>>> import numpy as np
>>> import numpy.linalg as la
>>> np.set_printoptions(suppress=True, linewidth=140)
>>> def rd(a):
...     return np.round(a, 2) + 0
... 
>>> mat = np.loadtxt("mat.csv", delimiter=",")
>>> mat
array([[-1.3 , -1.1 ,  0.2 ,  0.9 ],
       [-0.98, -0.16,  1.32, -0.45],
       [-1.  , -0.1 ,  1.3 , -0.5 ]])
>>> T = np.stack([mat, -1 * mat, mat[::-1]])
>>> (T @ mat.T).shape
(3, 3, 3)
>>> rd(np.einsum("bij,cij->bc", T, T))
array([[ 9.63, -9.63,  5.37],
       [-9.63,  9.63, -5.37],
       [ 5.37, -5.37,  9.63]])
>>> J = np.load("a.npy")
>>> J
array([[-1.,  0.,  0.],
       [ 0.,  1.,  0.],
       [ 0.,  0., -1.]])
>>> rd(np.sort(la.eigvals(J)))
array([-1., -1.,  1.])
>>> la.matrix_rank(J - J[0, 0] * np.eye(3))
np.int64(1)
>>> [int(la.matrix_rank(la.matrix_power(J, p))) for p in range(1, 4)]
[3, 3, 3]
>>> X = np.load("layer11.npy")
>>> rd(X)
array([[ 3.78,  8.74,  2.3 ],
       [ 0.39,  9.87, -3.35],
       [ 1.96,  9.35, -0.74],
       [-0.22, 10.07, -4.36],
       [ 3.11,  8.96,  1.19],
       [ 3.32,  8.89,  1.53],
       [ 0.1 ,  9.97, -3.83],
       [ 7.47,  7.51,  8.44],
       [-0.28, 10.09, -4.46],
       [ 1.66,  9.45, -1.23],
       [ 0.09,  9.97, -3.85],
       [ 4.62,  8.46,  3.71],
       [ 1.15,  9.62, -2.09],
       [ 4.45,  8.52,  3.41],
       [ 5.44,  8.19,  5.06],
       [ 0.61,  9.8 , -2.98],
       [ 5.03,  8.32,  4.39],
       [ 1.78,  9.41, -1.03],
       [ 5.18,  8.27,  4.64],
       [ 4.79,  8.4 ,  3.98],
       [ 2.25,  9.25, -0.25],
       [ 5.61,  8.13,  5.34],
       [ 8.85,  7.05, 10.74],
       [ 2.67,  9.11,  0.45],
       [ 5.87,  8.04,  5.79],
       [ 2.32,  9.23, -0.13]])
>>> np.abs(np.diag(la.qr(X)[1])) > 1e-9
array([ True,  True, False])
>>> try:
...     la.inv(X)
... except la.LinAlgError as e:
...     print("failed:", e)
... 
failed: Last 2 dimensions of the array must be square
>>> rng = np.random.default_rng(603271)
>>> m1 = np.eye(4, dtype=int)[rng.permutation(4)]
>>> m1
array([[0, 1, 0, 0],
       [0, 0, 0, 1],
       [0, 0, 1, 0],
       [1, 0, 0, 0]])
>>> m1 @ m1.T
array([[1, 0, 0, 0],
       [0, 1, 0, 0],
       [0, 0, 1, 0],
       [0, 0, 0, 1]])
>>> other = la.inv(m1)
>>> np.allclose(other, m1.T)
True
>>> (np.abs(other) > 1e-9).astype(int)
array([[0, 0, 0, 1],
       [1, 0, 0, 0],
       [0, 0, 1, 0],
       [0, 1, 0, 0]])
>>> other
array([[0., 0., 0., 1.],
       [1., 0., 0., 0.],
       [0., 0., 1., 0.],
       [0., 1., 0., 0.]])
>>> rd(la.det(m1) * la.det(other))
np.float64(1.0)
>>> np.einsum("ii->", m1)
np.int64(1)
>>> A = np.load("m.npy")
>>> A
array([[9, 0, 0],
       [0, 7, 0],
       [0, 0, 8]])
>>> f = np.array([-9, -5, 8])
>>> other = A + np.outer(f, np.eye(3)[1])
>>> rd(la.det(other) / la.det(A)), rd(1 + la.solve(A, f)[1])
(np.float64(0.29), np.float64(0.29))
>>> other
array([[ 9., -9.,  0.],
       [ 0.,  2.,  0.],
       [ 0.,  8.,  8.]])
>>> la.matrix_rank(other - A)
np.int64(1)
